$ python -q
>>> import numpy as np
>>> np.set_printoptions(precision=2, suppress=True, linewidth=200)
>>> def rnd(a):
...     return np.round(a, 2) + 0
... 
>>> A = np.load("arr.npy")
>>> A
array([[-1.65, -1.04,  0.97],
       [-0.41, -0.04,  0.71],
       [ 1.27, -0.1 , -2.68],
       [ 2.09,  0.32, -3.37]])
>>> u = np.array([0, 0, -2])
>>> np.polyval(u, A[1])
array([-2., -2., -2.])
>>> np.convolve(A[1], u)
array([ 0.  ,  0.  ,  0.82,  0.08, -1.42])
>>> X = np.array([[-6, -3, -9, -6, -3, -9],
...     [9, -3, -3, 9, -3, -3],
...     [9, 6, -6, 9, 6, -6],
...     [-4, -2, -6, -2, -1, -3],
...     [6, -2, -2, 3, -1, -1],
...     [6, 4, -4, 3, 2, -2]])
>>> X
array([[-6, -3, -9, -6, -3, -9],
       [ 9, -3, -3,  9, -3, -3],
       [ 9,  6, -6,  9,  6, -6],
       [-4, -2, -6, -2, -1, -3],
       [ 6, -2, -2,  3, -1, -1],
       [ 6,  4, -4,  3,  2, -2]])
>>> x = np.array([3, -1, 1, 1, 0, 2])
>>> y = X @ x
>>> y
array([-48,  30,  12, -24,  19,   9])
>>> rnd(np.linalg.solve(X, y))
array([ 3., -1.,  1.,  1.,  0.,  2.])
>>> rnd(np.linalg.solve(X.T, X[1]))
array([0., 1., 0., 0., 0., 0.])
>>> rnd(np.linalg.solve(X, y + X[:, 2]))
array([ 3., -1.,  2.,  1.,  0.,  2.])
>>> M2 = X[0, 0] * X[1:] - np.outer(X[1:, 0], X[0])
>>> print(M2)
[[  0  45  99   0  45  99]
 [  0  -9 117   0  -9 117]
 [  0   0   0 -12  -6 -18]
 [  0  30  66  18  24  60]
 [  0  -6  78  18   6  66]]
>>> np.flatnonzero(~M2.round(6).any(axis=1))
array([], dtype=int64)
>>> rnd(X[:, 0] / X[0, 0])
array([ 1.  , -1.5 , -1.5 ,  0.67, -1.  , -1.  ])
>>> np.linalg.matrix_rank(M2), np.linalg.matrix_rank(X)
(np.int64(5), np.int64(6))
>>> mat = np.load("data.npy")
>>> print(mat)
[[ 8  6  0  0]
 [-9 -3  0  0]
 [ 0  0  8  6]
 [ 0  0 -9 -3]]
>>> rnd(np.linalg.det(mat[::-1]))
np.float64(900.0)
>>> rnd(np.linalg.eigvals(mat).sum().real)
np.float64(10.0)
>>> np.kron(np.eye(2, dtype=int), mat)
array([[ 8,  6,  0,  0,  0,  0,  0,  0],
       [-9, -3,  0,  0,  0,  0,  0,  0],
       [ 0,  0,  8,  6,  0,  0,  0,  0],
       [ 0,  0, -9, -3,  0,  0,  0,  0],
       [ 0,  0,  0,  0,  8,  6,  0,  0],
       [ 0,  0,  0,  0, -9, -3,  0,  0],
       [ 0,  0,  0,  0,  0,  0,  8,  6],
       [ 0,  0,  0,  0,  0,  0, -9, -3]])
>>> rnd(np.linalg.eigvals(mat))
array([2.5+4.87j, 2.5-4.87j, 2.5+4.87j, 2.5-4.87j])
>>> rnd(np.linalg.det(mat.T))
np.float64(900.0)
>>> rnd(np.poly(mat))
array([   1.,  -10.,   85., -300.,  900.])
>>> np.einsum("ij,ji->", mat, mat)
np.int64(-70)
>>> M2 = np.array([[8, 8], [9, 8]])
>>> C = np.kron(M2, mat)
>>> C
array([[ 64,  48,   0,   0,  64,  48,   0,   0],
       [-72, -24,   0,   0, -72, -24,   0,   0],
       [  0,   0,  64,  48,   0,   0,  64,  48],
       [  0,   0, -72, -24,   0,   0, -72, -24],
       [ 72,  54,   0,   0,  64,  48,   0,   0],
       [-81, -27,   0,   0, -72, -24,   0,   0],
       [  0,   0,  72,  54,   0,   0,  64,  48],
       [  0,   0, -81, -27,   0,   0, -72, -24]])
>>> np.linalg.matrix_rank(C)
np.int64(8)
>>> sigma = 10 * 0.2 ** np.arange(3)
>>> rng = np.random.default_rng(711608)
>>> m1 = rng.normal(size=(16, 3)) * rng.permutation(sigma)
>>> print(rnd(m1))
[[ -4.5    0.81   0.35]
 [  3.1    3.44   0.87]
 [ 21.28  -2.16  -0.08]
 [-14.33  -0.85   0.36]
 [-11.85  -0.99  -0.25]
 [ -7.3   -3.27  -0.29]
 [  5.01   1.21   0.25]
 [-18.89   2.98   0.2 ]
 [ -0.31  -1.16   0.19]
 [ -2.94   0.29  -0.27]
 [ -8.46   0.91  -0.25]
 [ -7.49   0.18  -0.29]
 [-11.05   0.81  -0.11]
 [ -5.46   0.6   -0.05]
 [  4.1    0.52   0.36]
 [ -3.24   0.92  -0.15]]
>>> M2 = np.c_[m1[:, :1] @ np.array([[-1]]), np.array([0, 2, 3, 1, 1, 3, 2, 2, 0, 2, 3, 0, 3, 3, 0, 2])]
>>> print(rnd(M2))
[[  4.5    0.  ]
 [ -3.1    2.  ]
 [-21.28   3.  ]
 [ 14.33   1.  ]
 [ 11.85   1.  ]
 [  7.3    3.  ]
 [ -5.01   2.  ]
 [ 18.89   2.  ]
 [  0.31   0.  ]
 [  2.94   2.  ]
 [  8.46   3.  ]
 [  7.49   0.  ]
 [ 11.05   3.  ]
 [  5.46   3.  ]
 [ -4.1    0.  ]
 [  3.24   2.  ]]
>>> rnd(np.linalg.lstsq(m1, M2[:, 0])[0])
array([-1.,  0.,  0.])
>>> np.linalg.matrix_rank(M2)
np.int64(2)
>>> np.linalg.matrix_rank(np.c_[m1, M2])
np.int64(4)
>>> q, Rm = np.linalg.qr(X)
>>> np.allclose(Rm.T @ Rm, X.T @ X)
True
>>> rnd(q.T @ q)
array([[1., 0., 0., 0., 0., 0.],
       [0., 1., 0., 0., 0., 0.],
       [0., 0., 1., 0., 0., 0.],
       [0., 0., 0., 1., 0., 0.],
       [0., 0., 0., 0., 1., 0.],
       [0., 0., 0., 0., 0., 1.]])
>>> rnd(q)
array([[-0.35, -0.21, -0.72,  0.24,  0.14, -0.48],
       [ 0.53, -0.63, -0.08, -0.35,  0.42, -0.05],
       [ 0.53,  0.5 , -0.4 , -0.35, -0.33, -0.27],
       [-0.24, -0.14, -0.48, -0.35, -0.21,  0.72],
       [ 0.35, -0.42, -0.05,  0.53, -0.63,  0.08],
       [ 0.35,  0.33, -0.27,  0.53,  0.5 ,  0.4 ]])
>>> lab = m1[:, 0] > np.median(m1[:, 0])
>>> u = m1[lab].mean(axis=0) - m1[~lab].mean(axis=0)
>>> rnd(u)
array([13.42,  0.44,  0.28])
>>> lab.astype(int)
array([1, 1, 1, 0, 0, 0, 1, 0, 1, 1, 0, 0, 0, 0, 1, 1])
>>> ((m1 - m1.mean(axis=0)) @ u > 0).astype(int)
array([0, 1, 1, 0, 0, 0, 1, 0, 1, 1, 0, 0, 0, 0, 1, 1])
>>> J = rng.normal(size=(12, 3))
>>> J = 5 * J / np.linalg.norm(J, axis=1, keepdims=True)
>>> rnd(J)
array([[ 1.2 , -2.49,  4.17],
       [-2.09, -4.35,  1.31],
       [-4.26,  1.82,  1.88],
       [ 1.4 , -3.03,  3.73],
       [ 0.04, -3.03,  3.98],
       [ 4.77, -1.42,  0.5 ],
       [-4.63,  1.19, -1.47],
       [ 3.92, -2.96, -0.94],
       [ 3.49, -0.8 ,  3.49],
       [-4.71, -1.5 ,  0.73],
       [-2.49, -0.11, -4.33],
       [-2.16, -3.98,  2.11]])
>>> proj = J @ np.linalg.solve(J.T @ J, J.T)
>>> rnd(np.diag(proj))
array([0.19, 0.34, 0.34, 0.18, 0.2 , 0.19, 0.17, 0.34, 0.22, 0.23, 0.34, 0.28])
>>> np.linalg.matrix_rank(np.eye(12) - proj)
np.int64(9)
>>> print(rnd(np.linalg.eigvalsh(proj)))
[0. 0. 0. 0. 0. 0. 0. 0. 0. 1. 1. 1.]
>>> rnd(proj @ J[:, 2])
array([ 4.17,  1.31,  1.88,  3.73,  3.98,  0.5 , -1.47, -0.94,  3.49,  0.73, -4.33,  2.11])
>>> Xc = J - J.mean(axis=0)
>>> vecs = np.linalg.svd(Xc)[2][:2]
>>> M2 = Xc - Xc @ vecs.T @ vecs
>>> rnd(np.linalg.norm(M2) / np.linalg.norm(Xc))
np.float64(0.35)
>>> rnd((Xc @ vecs.T).std(axis=0))
array([3.52, 2.31])
>>> proj = m1 @ np.linalg.solve(m1.T @ m1, m1.T)
>>> rnd(np.diag(proj))
array([0.1 , 0.49, 0.33, 0.47, 0.14, 0.36, 0.07, 0.34, 0.13, 0.08, 0.13, 0.09, 0.09, 0.03, 0.09, 0.07])
>>> np.linalg.matrix_rank(np.eye(16) - proj)
np.int64(13)
>>> print(np.allclose(proj @ proj, proj))
True
>>> E = np.load("m.npy")
>>> E
array([[8, 4, 3, 8],
       [0, 8, 8, 5],
       [0, 0, 2, 3],
       [0, 0, 0, 5]])
>>> ev, vecs = np.linalg.eig(E)
>>> np.prod(ev)
np.float64(640.0)
>>> rnd(np.sort(np.linalg.eigvals(E.T)))
array([2., 5., 8., 8.])
>>> ev
array([8., 8., 2., 5.])
>>> print(rnd(np.sort(np.linalg.eigvals(np.linalg.inv(E)))))
[0.12 0.12 0.2  0.5 ]
>>> x = np.array([-2, -1, 3, -3])
>>> print(np.sign((E @ x).round(6)))
[-1  1 -1 -1]
>>> (E * x).sum(axis=1)
array([-35,   1,  -3, -15])
>>> np.linalg.norm(E @ x) <= np.linalg.norm(E, 2) * np.linalg.norm(x) + 1e-9
np.True_
>>> print(E @ np.eye(4)[3])
[8. 5. 3. 5.]
>>> data = np.load("layer17.npy")
>>> data
array([[0, 0, 0],
       [0, 1, 0],
       [0, 1, 1]])
>>> u = np.array([2, -1, 3])
>>> np.polyval(u, data[2])
array([3, 4, 4])
>>> np.correlate(data[2], data[1], "full")
array([0, 0, 1, 1, 0])
>>> rank = np.linalg.matrix_rank(data)
>>> rank
np.int64(2)
>>> null = np.linalg.svd(data)[2][rank:].T
>>> np.allclose(data @ null, 0)
True
>>> np.linalg.matrix_rank(data.T @ data), np.linalg.matrix_rank(data @ data.T)
(np.int64(2), np.int64(2))
>>> W = np.array([[0, 0, 0], [-1, 0, 2], [-2, 2, 2]])
>>> c = np.array([2, 0, -3])
>>> hid = np.maximum(data @ W + c, 0)
>>> rnd((hid > 0).mean(axis=0))
array([0.67, 0.33, 0.33])
>>> hid
array([[2, 0, 0],
       [1, 0, 0],
       [0, 2, 1]])
>>> print(np.linalg.matrix_rank(hid))
2
>>> C = np.array([[3, -2, 2], [3, -3, 0], [2, 1, -1]])
>>> hid @ C
array([[ 6, -4,  4],
       [ 3, -2,  2],
       [ 8, -5, -1]])
>>> print((hid @ C).round(6).argmax(axis=1))
[0 0 0]
>>> print(W @ C)
[[ 0  0  0]
 [ 1  4 -4]
 [ 4  0 -6]]
>>> np.unique(hid.round(6), axis=0).shape
(3, 3)
>>> rnd(hid @ np.linalg.pinv(hid) @ hid)
array([[2., 0., 0.],
       [1., 0., 0.],
       [0., 2., 1.]])
>>> rnd(np.trace(np.linalg.pinv(hid) @ hid))
np.float64(2.0)
>>> M2 = data + rng.integers(-2, 3, (3, 2)) @ rng.integers(-2, 3, (2, 3))
>>> M2
array([[ 2, -1, -3],
       [ 0,  1, -4],
       [-4,  3,  1]])
>>> M2 - data
array([[ 2, -1, -3],
       [ 0,  0, -4],
       [-4,  2,  0]])
>>> np.abs(M2 - data).sum(axis=1)
array([6, 4, 6])
>>> print(np.linalg.matrix_rank(M2 - data, tol=1e-8))
2
>>> lab = rng.integers(0, 2, 5)
>>> feats = np.triu((lab[:, None] == lab) & (rng.random((5, 5)) < 0.8), 1).astype(int)
>>> feats += feats.T
>>> feats
array([[0, 1, 0, 0, 1],
       [1, 0, 0, 0, 1],
       [0, 0, 0, 1, 0],
       [0, 0, 1, 0, 0],
       [1, 1, 0, 0, 0]])
>>> M2 = np.linalg.inv(feats)
>>> print(feats @ M2)
[[1. 0. 0. 0. 0.]
 [0. 1. 0. 0. 0.]
 [0. 0. 1. 0. 0.]
 [0. 0. 0. 1. 0.]
 [0. 0. 0. 0. 1.]]
>>> rnd(np.linalg.inv(M2))
array([[0., 1., 0., 0., 1.],
       [1., 0., 0., 0., 1.],
       [0., 0., 0., 1., 0.],
       [0., 0., 1., 0., 0.],
       [1., 1., 0., 0., 0.]])
>>> rnd(np.linalg.cond(feats))
np.float64(2.0)
>>> np.allclose(M2, feats.T)
False
>>> rnd(np.linalg.slogdet(feats)[0])
np.float64(-1.0)
>>> W = np.array([[-1, -3, -3], [-1, -1, 1], [3, 0, 1], [-3, 0, 1], [-1, 3, 1]])
>>> c = np.array([9, 1, -5])
>>> hid = np.maximum(feats @ W + c, 0)
>>> (hid > 0).astype(int)
array([[1, 1, 0],
       [1, 1, 0],
       [1, 1, 0],
       [1, 1, 0],
       [1, 0, 0]])
>>> C = np.array([[4, 2, 2], [2, -5, -5], [-3, 1, 1]])
>>> hid @ C
array([[34, -1, -1],
       [30,  9,  9],
       [26,  7,  7],
       [50, 19, 19],
       [28, 14, 14]])
>>> W @ C
array([[ -1,  10,  10],
       [ -9,   4,   4],
       [  9,   7,   7],
       [-15,  -5,  -5],
       [ -1, -16, -16]])
>>> proj = np.triu(np.array([[1, -3, 0, 2], [3, 1, -2, -1], [-1, -2, 1, 2], [-3, -2, 2, -3]]), 1) + np.eye(4)
>>> M2 = proj @ E @ np.linalg.inv(proj)
>>> print(rnd(np.linalg.det(M2)))
640.0
>>> proj @ E - E @ proj
array([[  0.,   0., -16., -23.],
       [  0.,   0.,  12., -19.],
       [  0.,   0.,   0.,   6.],
       [  0.,   0.,   0.,   0.]])
>>> np.trace(M2), np.trace(E)
(np.float64(23.0), np.int64(23))
